>>> import numpy as np
>>> np.set_printoptions(suppress=True, linewidth=120)
>>> F = np.load("m.npy")
>>> print(F)
[[ 1  0  0  0  0]
 [-1  1  0  0  0]
 [-3 -4  1  0  0]
 [-3  3  1  1  0]
 [-4  0 -3  2  1]]
>>> # triangular
>>> r0 = np.array([6, 7, 4, -4, 5])
>>> M2 = F + np.outer(r0, np.eye(5)[4])
>>> print(np.linalg.matrix_rank(np.linalg.inv(M2) - np.linalg.inv(F), tol=1e-8))
1
>>> Uu, s, VT = np.linalg.svd(F, full_matrices=False)
>>> print(np.round(np.abs(VT[0]), 2))
[0.91 0.04 0.24 0.31 0.12]
>>> print(np.round(np.cumsum(s ** 2) / np.sum(s ** 2), 2))
[0.53 0.87 1.   1.   1.  ]
>>> print(np.allclose(Uu * s @ VT, F))
True
>>> print((s > 1e-8).sum())
5
>>> A = np.loadtxt("test11.csv", delimiter=",")
>>> print(A.round(2) + 0)
[[-2.53  0.49  0.52  0.   -1.33  0.57]
 [-0.27 -1.32 -1.97  1.63 -0.8  -0.15]
 [ 1.2   1.28  0.33  0.49 -2.13 -1.03]
 [ 0.    1.97 -1.98 -0.54  0.33  0.89]
 [ 0.8  -1.15 -0.25 -1.65 -1.39  1.51]
 [ 0.67  0.39  0.89  1.75  0.12  2.13]]
>>> O, evecs = np.linalg.qr(A[:, :2])[0], np.linalg.qr(A[:, 2:])[0]
>>> s = np.linalg.svd(O.T @ evecs, compute_uv=False)
>>> print(round(np.linalg.norm(O @ O.T - evecs @ evecs.T, 2), 2))
1.0
>>> x0 = np.array([8, 6, 1, 7, 6, 7])
>>> h1 = np.maximum(A @ x0, 0)
>>> print(np.round(A * (h1 > 1e-9)[:, None], 2))
[[-0.    0.    0.   -0.   -0.    0.  ]
 [-0.   -0.   -0.    0.   -0.   -0.  ]
 [ 1.2   1.28  0.33  0.49 -2.13 -1.03]
 [ 0.    1.97 -1.98 -0.54  0.33  0.89]
 [ 0.   -0.   -0.   -0.   -0.    0.  ]
 [ 0.67  0.39  0.89  1.75  0.12  2.13]]
>>> print(np.round(np.maximum(A @ x0, 0) - np.maximum(-A @ x0, 0), 2))
[-20.84  -6.46   1.11  14.29 -10.15  36.48]
>>> print(np.round(np.tanh(A @ x0), 2))
[-1.  -1.   0.8  1.  -1.   1. ]
>>> arr = np.loadtxt("layer7.csv", delimiter=",")
>>> print(arr.round(2))
[[ -7.37  -4.56   7.09  16.57]
 [-18.3    4.9    3.02  -5.65]
 [  5.05  -6.91   4.16  17.59]
 [-13.46   6.73  -0.58 -13.16]
 [ 13.07  -6.79   0.79  13.51]
 [ 17.51  -5.47  -2.19   7.66]
 [ -4.17   6.83  -4.45 -17.78]
 [ 16.32   0.54  -7.1   -9.11]
 [ 19.09  -3.6   -4.51   1.52]
 [  5.69   5.04  -6.84 -17.19]
 [-16.88  -0.12   6.96   8.17]
 [ -1.47  -6.02   6.01  18.04]
 [  2.26  -6.62   5.03  18.05]
 [ 11.78   2.97  -7.45 -14.03]
 [  8.96   4.05  -7.27 -15.82]
 [-18.9    4.14   3.95  -3.16]
 [-14.35  -1.74   7.39  11.68]
 [-14.59   6.52   0.07 -12.02]
 [ 15.92  -6.16  -0.92  10.38]
 [-19.07   2.74   5.27   0.93]
 [ -7.34  -4.57   7.08  16.58]]
>>> # null space of dimension 2
>>> Xc = arr - arr.mean(axis=0)
>>> evecs = np.linalg.svd(Xc)[2][:2]
>>> M2 = Xc - Xc @ evecs.T @ evecs
>>> print(np.round(np.diag(evecs.T @ evecs), 2))
[0.91 0.12 0.14 0.82]
>>> print(np.round(np.cov(Xc @ evecs.T, rowvar=False), 2) + 0)
[[214.09   0.  ]
 [  0.   201.65]]
>>> basis = arr[[10, 16]].astype(float)
>>> for _ in range(6):
...     z = np.linalg.norm(arr[:, None] - basis, axis=-1).argmin(axis=1)
...     basis = np.array([arr[z == j].mean(axis=0) for j in range(2)])
... 
>>> print(z)
[1 0 1 0 1 1 0 0 1 0 0 1 1 0 0 0 1 0 1 0 1]
>>> print(basis.round(2))
[[-5.69  4.03 -1.31 -8.98]
 [ 4.24 -5.24  2.99 13.16]]
>>> print(np.abs(basis[1] - basis[0]).argmax())
3
>>> print(np.round(basis[1] - basis[0], 2))
[ 9.93 -9.27  4.3  22.14]
>>> Uu, s, VT = np.linalg.svd(arr)
>>> evecs = VT[:(s > 1e-8).sum()]
>>> rng = np.random.default_rng(365)
>>> x0 = arr[15] + -3 * arr[9] + rng.integers(2) * np.eye(4)[3]
>>> print(x0.round(2))
[-35.97 -11.    24.48  48.4 ]
>>> print(np.linalg.matrix_rank(np.vstack([arr, x0])))
2
>>> print(np.round(np.diag(evecs.T @ evecs), 2))
[0.91 0.12 0.14 0.82]
>>> print(np.round(evecs.T @ evecs, 2))
[[ 0.91 -0.15 -0.23  0.02]
 [-0.15  0.12 -0.05 -0.29]
 [-0.23 -0.05  0.14  0.25]
 [ 0.02 -0.29  0.25  0.82]]
>>> W0 = np.load("out5.npy")
>>> print(W0)
[[-1  2  3  2  4  2]
 [-2  1  2  1  3  1]
 [-2  1  2  1  3  1]
 [-3  0  1  0  2  0]]
>>> # columns 1 and 3 are equal
>>> Uu, s, VT = np.linalg.svd(W0)
>>> print(s.round(2) + 0)
[9.17 2.83 0.   0.  ]
>>> M2 = Uu[:, :2] @ np.diag(s[:2]) @ VT[:2]
>>> print(np.round(np.linalg.norm(W0 - M2) / np.linalg.norm(W0), 2))
0.0
>>> print(np.linalg.cond(W0) > 100)
True
>>> print(round(float(np.linalg.norm(W0, 2) / np.linalg.norm(W0)), 2))
0.96
>>> print(np.linalg.matrix_rank(W0, rtol=0.1))
2
>>> Uu, s, VT = np.linalg.svd(W0)
>>> evecs = VT[:(s > 1e-8).sum()]
>>> x0 = W0[0] + -2 * W0[3] + rng.integers(2) * np.eye(6)[3]
>>> print(x0)
[5. 2. 1. 3. 0. 2.]
>>> print(np.allclose(evecs.T @ evecs @ x0, x0))
False
>>> print(np.round(evecs.T @ evecs, 2))
[[ 0.81  0.17 -0.05  0.17 -0.26  0.17]
 [ 0.17  0.17  0.17  0.17  0.17  0.17]
 [-0.05  0.17  0.24  0.17  0.31  0.17]
 [ 0.17  0.17  0.17  0.17  0.17  0.17]
 [-0.26  0.17  0.31  0.17  0.45  0.17]
 [ 0.17  0.17  0.17  0.17  0.17  0.17]]
>>> print(np.linalg.matrix_rank(np.vstack([W0, x0])))
3
>>> print(np.round(np.linalg.norm(x0 - evecs.T @ evecs @ x0), 2))
0.91
>>> feats = np.load("w.npy")
>>> print(feats)
[[ 0.  -0.8  0.4  0.9  0.3 -0.3]
 [ 0.3 -0.1  1.4  2.7  0.3  1.4]
 [ 1.3  1.1  1.5  1.5 -1.  -0.2]]
>>> r = np.linalg.matrix_rank(W0)
>>> print(r)
2
>>> N = np.linalg.svd(W0)[2][r:].T
>>> print(np.round(N @ N.T, 2))
[[ 0.19 -0.17  0.05 -0.17  0.26 -0.17]
 [-0.17  0.83 -0.17 -0.17 -0.17 -0.17]
 [ 0.05 -0.17  0.76 -0.17 -0.31 -0.17]
 [-0.17 -0.17 -0.17  0.83 -0.17 -0.17]
 [ 0.26 -0.17 -0.31 -0.17  0.55 -0.17]
 [-0.17 -0.17 -0.17 -0.17 -0.17  0.83]]
>>> print([int(np.linalg.matrix_rank(np.delete(W0, i, axis=0))) for i in range(4)])
[2, 2, 2, 2]
>>> print([int(np.linalg.matrix_rank(W0[:i])) for i in range(1, len(W0) + 1)])
[1, 2, 2, 2]
>>> print(np.allclose(W0 @ N, 0))
True
>>> print([int(np.linalg.matrix_rank(W0[:, :j + 1])) for j in range(6)])
[1, 2, 2, 2, 2, 2]
>>> print(np.round(W0 @ N, 2) + 0)
[[0. 0. 0. 0.]
 [0. 0. 0. 0.]
 [0. 0. 0. 0.]
 [0. 0. 0. 0.]]
>>> M2 = feats / np.linalg.norm(feats, axis=1, keepdims=True)
>>> gram = M2 @ M2.T
>>> print(np.argwhere(np.triu(np.abs(gram) > 0.95, 1)))
[]
>>> print((np.abs(gram) > 0.9).astype(int))
[[1 0 0]
 [0 1 0]
 [0 0 1]]
>>> print(feats.reshape(2, -1))
[[ 0.  -0.8  0.4  0.9  0.3 -0.3  0.3 -0.1  1.4]
 [ 2.7  0.3  1.4  1.3  1.1  1.5  1.5 -1.  -0.2]]
>>> t3 = feats.reshape(3, 2, -1)
>>> print(np.round(np.einsum("ihd,ihd->ih", t3, t3), 2))
[[0.8  0.99]
 [2.06 9.34]
 [5.15 3.29]]
>>> print(t3.transpose(1, 0, 2))
[[[ 0.  -0.8  0.4]
  [ 0.3 -0.1  1.4]
  [ 1.3  1.1  1.5]]

 [[ 0.9  0.3 -0.3]
  [ 2.7  0.3  1.4]
  [ 1.5 -1.  -0.2]]]
>>> w1 = np.array([[4, 8, 1, 3, 9],
...     [0, 8, 5, 5, 7],
...     [6, 5, 4, 0, 1],
...     [0, 4, 9, 8, 3],
...     [0, 8, 0, 1, 1],
...     [5, 9, 6, 9, 4]])
>>> c = np.array([0, 2, 5, 0, 5])
>>> hid = np.maximum(feats @ w1 + c, 0)
>>> print(hid.round(2))
[[ 0.9  0.9  8.9  0.8  1.6]
 [16.6 36.4 43.1 34.9 22.4]
 [13.2 24.9 30.1 18.6 28.6]]
>>> print((hid > 0).astype(int))
[[1 1 1 1 1]
 [1 1 1 1 1]
 [1 1 1 1 1]]
>>> print((hid > 0).mean(axis=0))
[1. 1. 1. 1. 1.]
>>> basis = np.array([[1, -4, -2], [5, 3, -3], [-1, -3, 5], [1, -2, 3], [4, -1, 0]])
>>> print(np.round(hid @ basis, 2))
[[   3.7  -30.8   42.4]
 [ 280.  -178.7  177.8]
 [ 240.6 -134.2  105.2]]
>>> print(w1 @ basis)
[[ 82 -10 -18]
 [ 68  -8  16]
 [ 31 -22  -7]
 [ 31 -34  57]
 [ 45  21 -21]
 [ 69 -33  20]]
>>> print((hid @ basis).round(6).argmax(axis=1))
[2 0 0]
>>> M2 = A + rng.integers(-2, 3, (6, 1)) @ rng.integers(-2, 3, (1, 6))
>>> print(M2.round(2))
[[-4.53  1.49 -0.48 -2.   -2.33  1.57]
 [-2.27 -0.32 -2.97 -0.37 -1.8   0.85]
 [-2.8   3.28 -1.67 -3.51 -4.13  0.97]
 [-2.    2.97 -2.98 -2.54 -0.67  1.89]
 [-1.2  -0.15 -1.25 -3.65 -2.39  2.51]
 [ 2.67 -0.61  1.89  3.75  1.12  1.13]]
>>> print(np.round(M2 - A, 2))
[[-2.  1. -1. -2. -1.  1.]
 [-2.  1. -1. -2. -1.  1.]
 [-4.  2. -2. -4. -2.  2.]
 [-2.  1. -1. -2. -1.  1.]
 [-2.  1. -1. -2. -1.  1.]
 [ 2. -1.  1.  2.  1. -1.]]
>>> r0 = np.array([-5, -5, -1, 4])
>>> r1 = np.array([6, 8, 5, 0, 8, 9])
>>> K = r0[:, None] + r1[None, :]
>>> print(K)
[[ 1  3  0 -5  3  4]
 [ 1  3  0 -5  3  4]
 [ 5  7  4 -1  7  8]
 [10 12  9  4 12 13]]
>>> M2 = K / np.sqrt((K ** 2).mean(axis=1, keepdims=True))
>>> print(np.round(np.linalg.norm(M2, axis=1), 2))
[2.45 2.45 2.45 2.45]
>>> print(M2[1].round(2))
[ 0.32  0.95  0.   -1.58  0.95  1.26]
>>> data = np.loadtxt("data.csv", delimiter=",")
>>> print(data.round(2) + 0)
[[-0.3  -0.18 -0.87  0.11 -0.15 -0.29]
 [ 0.11  0.   -0.1   0.79  0.55  0.21]
 [ 0.08  0.65 -0.02 -0.1   0.37 -0.65]
 [ 0.35  0.24 -0.47 -0.46  0.31  0.54]
 [-0.27  0.7  -0.05  0.29 -0.49  0.34]
 [-0.84  0.01  0.11 -0.23  0.45  0.18]]
>>> # columns are unit length and at right angles
>>> print(np.round(np.linalg.svd(data, compute_uv=False), 2))
[1. 1. 1. 1. 1. 1.]
>>> print(np.round(data @ data.T, 2) + 0)
[[1. 0. 0. 0. 0. 0.]
 [0. 1. 0. 0. 0. 0.]
 [0. 0. 1. 0. 0. 0.]
 [0. 0. 0. 1. 0. 0.]
 [0. 0. 0. 0. 1. 0.]
 [0. 0. 0. 0. 0. 1.]]
>>> z = rng.permutation(6)
>>> print(z)
[1 4 0 3 5 2]
>>> M2 = data[z][:, z]
>>> print(np.round(np.linalg.det(M2), 2), round(float(np.linalg.det(data[z])), 2))
-1.0 -1.0
>>> print(np.round(np.sort(np.abs(np.linalg.eigvals(M2))), 2))
[1. 1. 1. 1. 1. 1.]
>>> print(np.allclose(M2, data))
False
>>> print(np.round(np.diag(M2), 2) + 0)
[ 0.   -0.49 -0.3  -0.46  0.18 -0.02]
>>> print(round(np.trace(M2), 2))
-1.09
>>> mat = np.array([[-0.2, -2.3, -0.6, 0.3],
...     [-0.5, -2.5, 1.1, -1.5],
...     [0.2, -0.6, -1.5, 0.8]])
>>> mat[:, 3] *= 5
>>> print(mat)
[[-0.2 -2.3 -0.6  1.5]
 [-0.5 -2.5  1.1 -7.5]
 [ 0.2 -0.6 -1.5  4. ]]
>>> print(mat.reshape(2, -1))
[[-0.2 -2.3 -0.6  1.5 -0.5 -2.5]
 [ 1.1 -7.5  0.2 -0.6 -1.5  4. ]]
>>> print(mat.ravel(order="F"))
[-0.2 -0.5  0.2 -2.3 -2.5 -0.6 -0.6  1.1 -1.5  1.5 -7.5  4. ]
>>> t3 = mat.reshape(3, 2, -1)
>>> print(np.round(t3.sum(axis=1), 2))
[[ -0.8  -0.8]
 [  0.6 -10. ]
 [ -1.3   3.4]]
>>> print(t3[:, 0])
[[-0.2 -2.3]
 [-0.5 -2.5]
 [ 0.2 -0.6]]
>>> print(np.swapaxes(t3, 1, 2)[2])
[[ 0.2 -1.5]
 [-0.6  4. ]]
>>> print(t3.shape)
(3, 2, 2)
